In [1]: import numpy as np

In [2]: from numpy import linalg as LA

In [3]: np.set_printoptions(suppress=True, linewidth=200)

In [4]: feats = np.load("w.npy")

In [5]: feats
Out[5]: 
array([[ 4.05, -1.09,  7.02, -1.99,  1.98,  9.02, -1.  ,  1.  ,  6.02,  5.17, -3.99, -8.96],
       [ 3.91, -0.98,  7.  , -2.07,  2.06,  8.97, -1.  ,  0.94,  6.  ,  5.  , -4.06, -9.03],
       [ 3.93, -1.08,  6.96, -2.01,  1.98,  8.98, -0.97,  0.96,  6.03,  5.02, -4.  , -9.07],
       [ 3.99, -1.01,  6.98, -1.96,  1.92,  9.02, -0.98,  0.99,  5.96,  5.05, -4.02, -8.95],
       [ 4.03, -1.04,  7.06, -2.02,  1.99,  9.02, -1.03,  0.95,  5.99,  5.01, -3.99, -8.97],
       [ 3.99, -1.02,  7.06, -2.08,  1.96,  8.96, -1.05,  0.85,  6.01,  4.99, -4.04, -8.99],
       [ 3.99, -1.01,  7.  , -2.01,  2.11,  8.99, -1.  ,  1.02,  6.02,  4.95, -3.99, -9.04],
       [ 3.98, -1.01,  7.03, -2.07,  2.03,  8.97, -1.01,  0.98,  5.97,  5.06, -4.04, -8.98],
       [ 4.02, -1.08,  7.  , -2.04,  1.96,  8.91, -1.02,  0.9 ,  6.03,  5.04, -3.94, -9.02],
       [ 3.94, -1.1 ,  7.02, -1.94,  2.01,  8.94, -0.99,  0.97,  6.02,  4.98, -4.04, -9.02],
       [ 3.97, -1.03,  6.96, -1.94,  2.04,  9.01, -0.97,  0.92,  6.  ,  4.96, -3.92, -8.95],
       [ 4.05, -1.05,  6.97, -1.94,  2.06,  8.97, -1.  ,  0.98,  6.01,  5.1 , -4.  , -8.96],
       [ 3.94, -0.95,  6.89, -2.  ,  2.  ,  8.96, -1.  ,  1.07,  6.01,  4.96, -3.94, -9.05],
       [ 4.01, -0.97,  7.08, -2.06,  2.01,  8.93, -1.06,  1.02,  5.98,  5.01, -3.99, -8.91],
       [ 3.98, -0.96,  6.96, -2.05,  2.02,  8.91, -1.06,  0.99,  6.01,  5.06, -4.02, -8.99],
       [ 5.04, -4.93,  2.93, -0.01, -1.95, -8.98,  3.  , -0.09,  5.  , -8.09,  3.07, -1.98],
       [ 5.08, -5.01,  3.04,  0.01, -2.08, -9.05,  3.  , -0.05,  4.9 , -8.01,  3.01, -2.01],
       [ 5.04, -4.97,  3.  , -0.13, -2.08, -9.01,  3.02,  0.1 ,  4.97, -8.06,  2.97, -1.96],
       [ 5.03, -4.94,  3.03,  0.01, -1.92, -9.04,  3.01, -0.05,  4.99, -8.05,  3.04, -2.06],
       [ 5.01, -4.95,  2.83, -0.07, -2.05, -8.99,  2.96, -0.01,  4.9 , -8.  ,  3.08, -1.95],
       [ 4.94, -4.98,  2.91,  0.02, -2.03, -8.93,  2.95,  0.06,  5.09, -7.95,  2.94, -2.06],
       [ 4.96, -5.  ,  3.04,  0.01, -1.98, -9.05,  2.96,  0.01,  4.89, -8.  ,  3.05, -2.03],
       [ 5.11, -5.  ,  3.  ,  0.03, -1.97, -9.13,  3.09, -0.1 ,  5.02, -8.09,  2.97, -2.01],
       [ 5.04, -4.98,  3.02, -0.06, -1.95, -9.02,  2.94, -0.04,  4.98, -7.96,  3.01, -1.99],
       [ 4.96, -4.96,  3.  , -0.01, -1.97, -8.99,  2.99,  0.05,  4.97, -8.01,  3.03, -1.95],
       [ 4.99, -4.93,  3.  ,  0.  , -2.04, -8.96,  3.02, -0.01,  5.05, -8.03,  2.92, -2.01],
       [ 5.03, -4.96,  2.96, -0.12, -2.05, -8.92,  2.93,  0.09,  5.04, -7.93,  2.98, -2.03],
       [ 5.  , -5.06,  3.02, -0.01, -1.97, -8.99,  3.  ,  0.02,  4.99, -7.98,  2.98, -2.1 ],
       [ 5.04, -5.02,  3.03,  0.02, -1.9 , -9.02,  2.97, -0.01,  5.  , -7.88,  2.98, -1.99],
       [ 4.98, -4.98,  3.03, -0.06, -2.04, -8.96,  3.01, -0.03,  5.02, -7.99,  3.09, -2.01],
       [-1.98,  0.01, -0.95,  5.06,  6.96, -6.06,  4.95,  2.03, -3.  , -6.98,  5.02,  3.97],
       [-2.02, -0.01, -1.01,  5.03,  7.05, -6.01,  5.  ,  1.97, -3.01, -7.03,  5.  ,  3.94],
       [-1.91, -0.05, -0.98,  5.01,  7.04, -5.94,  4.99,  1.98, -3.02, -6.93,  4.94,  3.93],
       [-2.01, -0.05, -0.91,  4.98,  7.11, -5.95,  5.  ,  1.98, -2.99, -6.95,  4.95,  4.04],
       [-1.96,  0.01, -1.01,  4.87,  7.08, -6.05,  5.07,  1.98, -2.96, -6.99,  4.99,  3.95],
       [-2.03,  0.06, -0.96,  5.04,  7.02, -6.04,  4.98,  2.02, -2.97, -6.97,  4.97,  4.02],
       [-1.95, -0.01, -0.96,  4.96,  6.94, -6.01,  4.92,  2.03, -3.  , -7.03,  4.92,  3.97],
       [-1.87, -0.01, -1.01,  5.01,  7.  , -5.97,  5.02,  2.04, -2.97, -6.95,  4.98,  4.1 ],
       [-1.97, -0.01, -1.01,  5.02,  7.05, -6.06,  4.99,  1.95, -2.99, -7.  ,  4.99,  4.04],
       [-2.  , -0.01, -0.94,  4.98,  7.06, -6.06,  4.94,  2.07, -2.93, -6.94,  4.97,  4.04],
       [-1.95, -0.02, -1.04,  5.01,  7.  , -6.  ,  4.98,  1.98, -2.98, -7.01,  5.07,  3.96],
       [-2.01,  0.04, -1.04,  5.01,  7.03, -6.02,  4.96,  1.96, -2.97, -7.04,  4.96,  4.03],
       [-2.04, -0.02, -0.98,  4.96,  6.99, -5.91,  4.96,  2.08, -3.01, -6.96,  5.06,  3.98],
       [-2.04,  0.05, -0.99,  4.97,  6.97, -6.01,  5.04,  2.07, -3.04, -7.05,  5.1 ,  4.04],
       [-1.88,  0.03, -1.08,  4.93,  6.95, -6.07,  5.02,  1.94, -2.97, -7.02,  4.93,  4.04]])

In [6]: U, sv, Vh = LA.svd(feats)

In [7]: sv.round(2)
Out[7]: array([86.19, 58.74, 36.11,  0.4 ,  0.36,  0.33,  0.32,  0.3 ,  0.27,  0.23,  0.22,  0.17])

In [8]: np.argmax(sv[:-1] / (sv[1:] + 1e-6)) + 1
Out[8]: np.int64(3)

In [9]: M2 = U[:, :3] @ np.diag(sv[:3]) @ Vh[:3]

In [10]: round(float(LA.norm(feats - M2) / LA.norm(feats)), 2)
Out[10]: 0.01

In [11]: round(float(np.abs(feats - M2).max()), 2)
Out[11]: 0.12

In [12]: O, Rm = LA.qr(feats)

In [13]: np.round(O.T @ O, 2) + 0
Out[13]: 
array([[1., 0., 0., 0., 0., 0., 0., 0., 0., 0., 0., 0.],
       [0., 1., 0., 0., 0., 0., 0., 0., 0., 0., 0., 0.],
       [0., 0., 1., 0., 0., 0., 0., 0., 0., 0., 0., 0.],
       [0., 0., 0., 1., 0., 0., 0., 0., 0., 0., 0., 0.],
       [0., 0., 0., 0., 1., 0., 0., 0., 0., 0., 0., 0.],
       [0., 0., 0., 0., 0., 1., 0., 0., 0., 0., 0., 0.],
       [0., 0., 0., 0., 0., 0., 1., 0., 0., 0., 0., 0.],
       [0., 0., 0., 0., 0., 0., 0., 1., 0., 0., 0., 0.],
       [0., 0., 0., 0., 0., 0., 0., 0., 1., 0., 0., 0.],
       [0., 0., 0., 0., 0., 0., 0., 0., 0., 1., 0., 0.],
       [0., 0., 0., 0., 0., 0., 0., 0., 0., 0., 1., 0.],
       [0., 0., 0., 0., 0., 0., 0., 0., 0., 0., 0., 1.]])

In [14]: round(float(np.trace(O @ O.T)), 2)
Out[14]: 12.0

In [15]: O.shape, Rm.shape
Out[15]: ((45, 12), (12, 12))

In [16]: round(abs(Rm[0, 0]), 2), round(LA.norm(feats[:, 0]), 2)
Out[16]: (np.float64(25.97), np.float64(25.97))

In [17]: basis = feats[[16, 11]].astype(float)

In [18]: for _ in range(3):
    ...:     lab = LA.norm(feats[:, None] - basis, axis=-1).argmin(axis=1)
    ...:     basis = np.array([feats[lab == j].mean(axis=0) for j in range(2)])
    ...: 

In [19]: lab
Out[19]: array([1, 1, 1, 1, 1, 1, 1, 1, 1, 1, 1, 1, 1, 1, 1, 0, 0, 0, 0, 0, 0, 0, 0, 0, 0, 0, 0, 0, 0, 0, 0, 0, 0, 0, 0, 0, 0, 0, 0, 0, 0, 0, 0, 0, 0])

In [20]: basis.round(2)
Out[20]: 
array([[ 1.52, -2.49,  1.  ,  2.48,  2.51, -7.51,  3.99,  1.  ,  1.  , -7.5 ,  4.  ,  1.  ],
       [ 3.99, -1.03,  7.  , -2.01,  2.01,  8.97, -1.01,  0.97,  6.  ,  5.02, -4.  , -8.99]])

In [21]: np.abs(basis[1] - basis[0]).argmax()
Out[21]: np.int64(5)

In [22]: arr = np.loadtxt("dump.csv", delimiter=",")

In [23]: arr
Out[23]: 
array([[-0.9,  1.3,  0.1, -0.7, -0.2,  0. ,  0.4,  0.3,  1.1, -0.2, -0.1, -1.8, -0.6],
       [-0.2, -2.1, -1. ,  0.7,  0.2, -0.7, -0.8, -2.5, -0.4, -2.5,  0.6, -1.5,  1. ],
       [ 2.6, -0.1,  0.4, -0.9, -1.4,  1.9, -0.5, -0.1,  0.1,  0. ,  0.1, -1.1, -0.3],
       [-0.5,  0.9, -0.5, -2. , -0.9, -1.4,  0.9,  1.4,  0.3,  0.6, -1.3,  0. , -2.1],
       [-0.1,  0.2, -0.4, -0.2,  0.5,  0.4,  1.6,  0.7,  1.3,  1.3, -0.7,  0.3,  1.8],
       [-1. ,  0.7, -1.5,  0. ,  1.5,  0. ,  0.5, -1. , -1.1,  0.7,  0.2,  0. ,  1.3],
       [ 0.9,  0.8,  0. , -0.5,  0.8, -0.7, -1. ,  0.5,  1.2,  1.6,  0.4, -0.8,  1.1],
       [ 0.6, -0.2, -1.2,  0.4, -0.7,  0.6, -0.3,  0.8,  0.6, -1.1,  0.7, -0.7, -0.2],
       [-0.7,  0.2, -0.2,  1. ,  0.6, -0.3, -0.6, -0.7, -0.7,  0.4,  1.9,  1.7,  0. ],
       [ 0.8,  0. , -1. ,  0.6, -2. , -1.1,  0.2,  1.4,  1. , -1. ,  0.1, -0.1,  0.4],
       [ 0.8, -2.6, -1.3, -0.5, -1.2, -0.4, -2. , -0.7, -1.2,  0.7,  1. ,  1.1, -0.7],
       [ 1.4,  1.4,  0.6, -1.4, -1.9,  0.3, -0.3, -0.9, -0.6, -1.2, -0.2,  0.4, -0.9],
       [ 0.3, -0.5, -0.3,  0.3,  0.6, -1.1, -0.2, -0.4,  1.3, -1.6, -0.2, -0.4,  0.4],
       [ 1.3, -0.9,  0.8,  0.4,  1. , -2.2, -1.2, -0.5, -0.6,  0.4, -1.6,  0.1, -0.4],
       [-0.4, -0.3,  0.4,  0.3, -0.4,  0.3, -0.7,  0.4, -1. , -1.1,  0.4,  1.2, -0.9]])

In [24]: round(float(LA.norm(arr, 2)), 2)
Out[24]: 6.64

In [25]: round(LA.norm(arr, 1), 2), round(float(LA.norm(arr, np.inf)), 2)
Out[25]: (np.float64(14.4), 14.2)

In [26]: basis = np.array([[-1, 3, -2, 3, 0, 0, -2, -2, -1, -1, 2, 0, 2, -1, -1]])

In [27]: rng = np.random.default_rng(54212)

In [28]: A = rng.normal(size=(20, 1)) @ basis + np.array([3, -3, 1, -8, 0, -9, -4, -2, -5, -9, -5, -3, 8, 5, 8])

In [29]: A.round(2)
Out[29]: 
array([[  3.88,  -5.63,   2.75, -10.63,   0.  ,  -9.  ,  -2.25,  -0.25,  -4.12,  -8.12,  -6.75,  -3.  ,   6.25,   5.88,   8.88],
       [  4.15,  -6.46,   3.31, -11.46,   0.  ,  -9.  ,  -1.69,   0.31,  -3.85,  -7.85,  -7.31,  -3.  ,   5.69,   6.15,   9.15],
       [  4.05,  -6.15,   3.1 , -11.15,   0.  ,  -9.  ,  -1.9 ,   0.1 ,  -3.95,  -7.95,  -7.1 ,  -3.  ,   5.9 ,   6.05,   9.05],
       [  4.86,  -8.59,   4.72, -13.59,   0.  ,  -9.  ,  -0.28,   1.72,  -3.14,  -7.14,  -8.72,  -3.  ,   4.28,   6.86,   9.86],
       [  2.78,  -2.33,   0.55,  -7.33,   0.  ,  -9.  ,  -4.45,  -2.45,  -5.22,  -9.22,  -4.55,  -3.  ,   8.45,   4.78,   7.78],
       [  3.65,  -4.95,   2.3 ,  -9.95,   0.  ,  -9.  ,  -2.7 ,  -0.7 ,  -4.35,  -8.35,  -6.3 ,  -3.  ,   6.7 ,   5.65,   8.65],
       [  3.22,  -3.67,   1.44,  -8.67,   0.  ,  -9.  ,  -3.56,  -1.56,  -4.78,  -8.78,  -5.44,  -3.  ,   7.56,   5.22,   8.22],
       [  1.74,   0.78,  -1.52,  -4.22,   0.  ,  -9.  ,  -6.52,  -4.52,  -6.26, -10.26,  -2.48,  -3.  ,  10.52,   3.74,   6.74],
       [  2.48,  -1.44,  -0.04,  -6.44,   0.  ,  -9.  ,  -5.04,  -3.04,  -5.52,  -9.52,  -3.96,  -3.  ,   9.04,   4.48,   7.48],
       [  3.89,  -5.66,   2.77, -10.66,   0.  ,  -9.  ,  -2.23,  -0.23,  -4.11,  -8.11,  -6.77,  -3.  ,   6.23,   5.89,   8.89],
       [  3.74,  -5.21,   2.48, -10.21,   0.  ,  -9.  ,  -2.52,  -0.52,  -4.26,  -8.26,  -6.48,  -3.  ,   6.52,   5.74,   8.74],
       [  3.59,  -4.78,   2.19,  -9.78,   0.  ,  -9.  ,  -2.81,  -0.81,  -4.41,  -8.41,  -6.19,  -3.  ,   6.81,   5.59,   8.59],
       [  3.76,  -5.28,   2.52, -10.28,   0.  ,  -9.  ,  -2.48,  -0.48,  -4.24,  -8.24,  -6.52,  -3.  ,   6.48,   5.76,   8.76],
       [  2.96,  -2.87,   0.91,  -7.87,   0.  ,  -9.  ,  -4.09,  -2.09,  -5.04,  -9.04,  -4.91,  -3.  ,   8.09,   4.96,   7.96],
       [  2.84,  -2.51,   0.67,  -7.51,   0.  ,  -9.  ,  -4.33,  -2.33,  -5.16,  -9.16,  -4.67,  -3.  ,   8.33,   4.84,   7.84],
       [  2.93,  -2.8 ,   0.87,  -7.8 ,   0.  ,  -9.  ,  -4.13,  -2.13,  -5.07,  -9.07,  -4.87,  -3.  ,   8.13,   4.93,   7.93],
       [  2.99,  -2.97,   0.98,  -7.97,   0.  ,  -9.  ,  -4.02,  -2.02,  -5.01,  -9.01,  -4.98,  -3.  ,   8.02,   4.99,   7.99],
       [  1.69,   0.92,  -1.62,  -4.08,   0.  ,  -9.  ,  -6.62,  -4.62,  -6.31, -10.31,  -2.38,  -3.  ,  10.62,   3.69,   6.69],
       [  2.69,  -2.07,   0.38,  -7.07,   0.  ,  -9.  ,  -4.62,  -2.62,  -5.31,  -9.31,  -4.38,  -3.  ,   8.62,   4.69,   7.69],
       [  3.19,  -3.56,   1.38,  -8.56,   0.  ,  -9.  ,  -3.62,  -1.62,  -4.81,  -8.81,  -5.38,  -3.  ,   7.62,   5.19,   8.19]])

In [30]: U, sv, Vh = LA.svd(A)

In [31]: sv.round(2) + 0
Out[31]: array([99.05, 22.11,  0.  ,  0.  ,  0.  ,  0.  ,  0.  ,  0.  ,  0.  ,  0.  ,  0.  ,  0.  ,  0.  ,  0.  ,  0.  ])

In [32]: M2 = U[:, :2] @ np.diag(sv[:2]) @ Vh[:2]

In [33]: LA.matrix_rank(A, rtol=0.05)
Out[33]: np.int64(2)

In [34]: LA.matrix_rank(M2)
Out[34]: np.int64(2)

In [35]: round(LA.norm(A - M2, 2), 2), round(sv[2], 2)
Out[35]: (np.float64(0.0), np.float64(0.0))
